$ python -q
>>> import numpy as np
>>> np.set_printoptions(precision=2, suppress=True, linewidth=160)
>>> tidy = lambda a: np.round(a, 2) + 0
>>> K = np.load("mat.npy")
>>> K
array([[ 1, -1,  1, -1,  1, -1,  1, -1],
       [ 1, -1,  1, -1, -1,  1, -1,  1],
       [ 1, -1, -1,  1, -1,  1,  1, -1],
       [ 1,  1,  1,  1, -1, -1, -1, -1],
       [ 1,  1, -1, -1,  1,  1, -1, -1],
       [ 1, -1, -1,  1,  1, -1, -1,  1],
       [ 1,  1,  1,  1,  1,  1,  1,  1],
       [ 1,  1, -1, -1, -1, -1,  1,  1]])
>>> q, R = np.linalg.qr(K)
>>> tidy(R)
array([[-2.83,  0.  ,  0.  ,  0.  ,  0.  ,  0.  ,  0.  ,  0.  ],
       [ 0.  ,  2.83,  0.  ,  0.  ,  0.  ,  0.  ,  0.  ,  0.  ],
       [ 0.  ,  0.  ,  2.83,  0.  ,  0.  ,  0.  ,  0.  ,  0.  ],
       [ 0.  ,  0.  ,  0.  , -2.83,  0.  ,  0.  ,  0.  ,  0.  ],
       [ 0.  ,  0.  ,  0.  ,  0.  ,  2.83,  0.  ,  0.  ,  0.  ],
       [ 0.  ,  0.  ,  0.  ,  0.  ,  0.  ,  2.83,  0.  ,  0.  ],
       [ 0.  ,  0.  ,  0.  ,  0.  ,  0.  ,  0.  ,  2.83,  0.  ],
       [ 0.  ,  0.  ,  0.  ,  0.  ,  0.  ,  0.  ,  0.  ,  2.83]])
>>> tidy(np.trace(q @ q.T))
np.float64(8.0)
>>> tidy(q @ R)
array([[ 1., -1.,  1., -1.,  1., -1.,  1., -1.],
       [ 1., -1.,  1., -1., -1.,  1., -1.,  1.],
       [ 1., -1., -1.,  1., -1.,  1.,  1., -1.],
       [ 1.,  1.,  1.,  1., -1., -1., -1., -1.],
       [ 1.,  1., -1., -1.,  1.,  1., -1., -1.],
       [ 1., -1., -1.,  1.,  1., -1., -1.,  1.],
       [ 1.,  1.,  1.,  1.,  1.,  1.,  1.,  1.],
       [ 1.,  1., -1., -1., -1., -1.,  1.,  1.]])
>>> tidy(q)
array([[-0.35, -0.35,  0.35,  0.35,  0.35, -0.35,  0.35, -0.35],
       [-0.35, -0.35,  0.35,  0.35, -0.35,  0.35, -0.35,  0.35],
       [-0.35, -0.35, -0.35, -0.35, -0.35,  0.35,  0.35, -0.35],
       [-0.35,  0.35,  0.35, -0.35, -0.35, -0.35, -0.35, -0.35],
       [-0.35,  0.35, -0.35,  0.35,  0.35,  0.35, -0.35, -0.35],
       [-0.35, -0.35, -0.35, -0.35,  0.35, -0.35, -0.35,  0.35],
       [-0.35,  0.35,  0.35, -0.35,  0.35,  0.35,  0.35,  0.35],
       [-0.35,  0.35, -0.35,  0.35, -0.35, -0.35,  0.35,  0.35]])
>>> print(tidy(abs(R[0, 0])), tidy(np.linalg.norm(K[:, 0])))
2.83 2.83
